% python3 -q
>>> import numpy as np
>>> np.set_printoptions(precision=3, suppress=True, linewidth=120)
>>> tidy = lambda a: np.round(a, 3) + 0
>>> M = np.load("m.npy")
>>> print(M)
[[ 0.6 -1.3  1.7  0.3]
 [-0.1  0.2  0.1 -0.2]
 [ 0.4  1.6  1.1 -1.3]]
>>> r0, v = M[1], M[2]
>>> print(r0 @ v)
0.65
>>> print(tidy(r0 @ r0))
0.1
>>> pr = (r0 @ v) / (r0 @ r0) * r0
>>> print(tidy(v - pr))
[1.05 0.3  0.45 0.  ]
>>> print(tidy((v - pr) @ r0))
0.0
>>> r0 = np.array([-1, 2, 3])
>>> print(tidy(np.polyval(r0, M[2])))
[ 3.64  3.64  3.99 -1.29]
>>> print(tidy(np.convolve(M[2], r0)))
[-0.4 -0.8  3.3  8.3  0.7 -3.9]
>>> left, s, vt = np.linalg.svd(M)
>>> print(np.argmax(s[:-1] / (s[1:] + 1e-6)) + 1)
2
>>> Y = left[:, :2] @ np.diag(s[:2]) @ vt[:2]
>>> print(tidy(np.abs(M - Y).max()))
0.124
>>> print(np.linalg.matrix_rank(M, rtol=0.05))
3
>>> w1 = np.array([[2, -1, 1, 2], [-1, 2, -2, 2], [2, -2, -2, 0], [0, -1, 0, 0]])
>>> b = np.array([2, 1, 3, 3])
>>> H = np.maximum(M @ w1 + b, 0)
>>> print(tidy(H))
[[7.9 0.  2.8 1.6]
 [1.8 1.5 2.3 3.2]
 [3.4 2.9 0.  7. ]]
>>> print(np.linalg.matrix_rank(H))
3
>>> print((H > 0).astype(int))
[[1 0 1 1]
 [1 1 1 1]
 [1 1 0 1]]
>>> basis = np.array([[-2, 0, -2], [-2, 1, -2], [2, 1, -1], [-1, 1, 0]])
>>> print(tidy(H @ basis))
[[-11.8   4.4 -18.6]
 [ -5.2   7.   -8.9]
 [-19.6   9.9 -12.6]]
>>> print((H @ basis).round(6).argmax(axis=1))
[1 1 1]
>>> print(w1 @ basis)
[[-2  2 -3]
 [-8  2  0]
 [-4 -4  2]
 [ 2 -1  2]]
>>> mat = np.array([[1, 2, 0, 0, 3],
...     [0, 3, 2, 0, 2],
...     [0, 0, 3, 2, 1],
...     [0, 0, 0, 1, 0],
...     [0, 0, 0, 0, 0]])
>>> print(mat[1] @ mat[2])
8
>>> print(tidy(np.linalg.norm(mat, axis=0)))
[1.    3.606 3.606 2.236 3.742]
>>> print(tidy(np.linalg.norm(mat, 2) / np.linalg.norm(mat)))
0.826
>>> print(np.argsort(-np.linalg.norm(mat, axis=0).round(6), kind="stable")[:3])
[4 1 2]
>>> print(np.linalg.lstsq(mat[:-1].T, mat[-1])[2])
4
>>> print(np.allclose(mat[:-1].T @ np.linalg.lstsq(mat[:-1].T, mat[-1])[0], mat[-1]))
True
>>> A = np.array([[0, 1, 2, -1, 1, 2],
...     [3, 1, -1, 1, -2, 2],
...     [-3, -3, 0, -2, 1, -1],
...     [-2, -1, 2, -3, 0, 2],
...     [-2, -2, -1, -2, 0, 0]])
>>> A[:, 4] = 2 * A[:, 5]
>>> print(A)
[[ 0  1  2 -1  4  2]
 [ 3  1 -1  1  4  2]
 [-3 -3  0 -2 -2 -1]
 [-2 -1  2 -3  4  2]
 [-2 -2 -1 -2  0  0]]
>>> vec = np.array([-3, 1, 7, 0, -1, 0])
>>> h1 = np.maximum(A @ vec, 0)
>>> print(A * (h1 > 1e-9)[:, None])
[[ 0  1  2 -1  4  2]
 [ 0  0  0  0  0  0]
 [-3 -3  0 -2 -2 -1]
 [-2 -1  2 -3  4  2]
 [ 0  0  0  0  0  0]]
>>> print(h1)
[11  0  8 15  0]
>>> Y = A / np.linalg.norm(A, axis=1, keepdims=True)
>>> G = Y @ Y.T
>>> print((G - 2 * np.eye(5)).round(6).argmax(axis=1))
[3 0 4 0 2]
>>> print(tidy(G))
[[ 1.     0.624 -0.415  0.827 -0.109]
 [ 0.624  1.    -0.816  0.229 -0.441]
 [-0.415 -0.816  1.     0.156  0.854]
 [ 0.827  0.229  0.156  1.     0.45 ]
 [-0.109 -0.441  0.854  0.45   1.   ]]
>>> print(tidy(np.linalg.norm(Y, axis=1)))
[1. 1. 1. 1. 1.]
>>> t3 = np.stack([A, 4 * A, A[::-1]])
>>> print(np.linalg.matrix_rank(t3.reshape(3, -1)))
2
>>> print(tidy(np.linalg.norm(t3, axis=(1, 2))))
[11.662 46.648 11.662]
>>> print(t3.sum(axis=0))
[[ -2   3   9  -7  20  10]
 [ 13   4  -3   2  24  12]
 [-18 -18   0 -12 -12  -6]
 [ -7  -4   9 -14  24  12]
 [-10  -9  -3 -11   4   2]]
>>> Y = np.array([[6, 7], [2, 7], [2, 1], [3, 1], [0, 7], [2, 7]])
>>> print(A @ Y)
[[  7  50]
 [ 25  70]
 [-32 -65]
 [-15  20]
 [-24 -31]]
>>> print(np.einsum("ij->j", A))
[-4 -4  2 -7 10  5]
>>> print(np.einsum("ik,kj->ji", A, Y))
[[  7  25 -32 -15 -24]
 [ 50  70 -65  20 -31]]
>>> print(np.einsum("ij,ij->i", A, A))
[26 32 27 38 13]
>>> Y = np.array([[-1, 1], [1, -2], [0, -3]])
>>> arr = np.kron(np.eye(3, dtype=int), Y)
>>> print(arr)
[[-1  1  0  0  0  0]
 [ 1 -2  0  0  0  0]
 [ 0 -3  0  0  0  0]
 [ 0  0 -1  1  0  0]
 [ 0  0  1 -2  0  0]
 [ 0  0  0 -3  0  0]
 [ 0  0  0  0 -1  1]
 [ 0  0  0  0  1 -2]
 [ 0  0  0  0  0 -3]]
>>> print(np.unravel_index(np.abs(arr).argmax(), arr.shape))
(np.int64(2), np.int64(1))
>>> np.linalg.rank(arr)
Traceback (most recent call last):
  File "<python-input-61>", line 1, in <module>
    np.linalg.rank(arr)
    ^^^^^^^^^^^^^^
AttributeError: module 'numpy.linalg' has no attribute 'rank'
>>> print(arr.shape)
(9, 6)
>>> print(arr.sum(axis=0))
[ 0 -4  0 -4  0 -4]
>>> print(tidy(np.linalg.svd(arr, compute_uv=False)))
[3.835 3.835 3.835 1.137 1.137 1.137]
>>> print(tidy(np.linalg.norm(arr)))
6.928
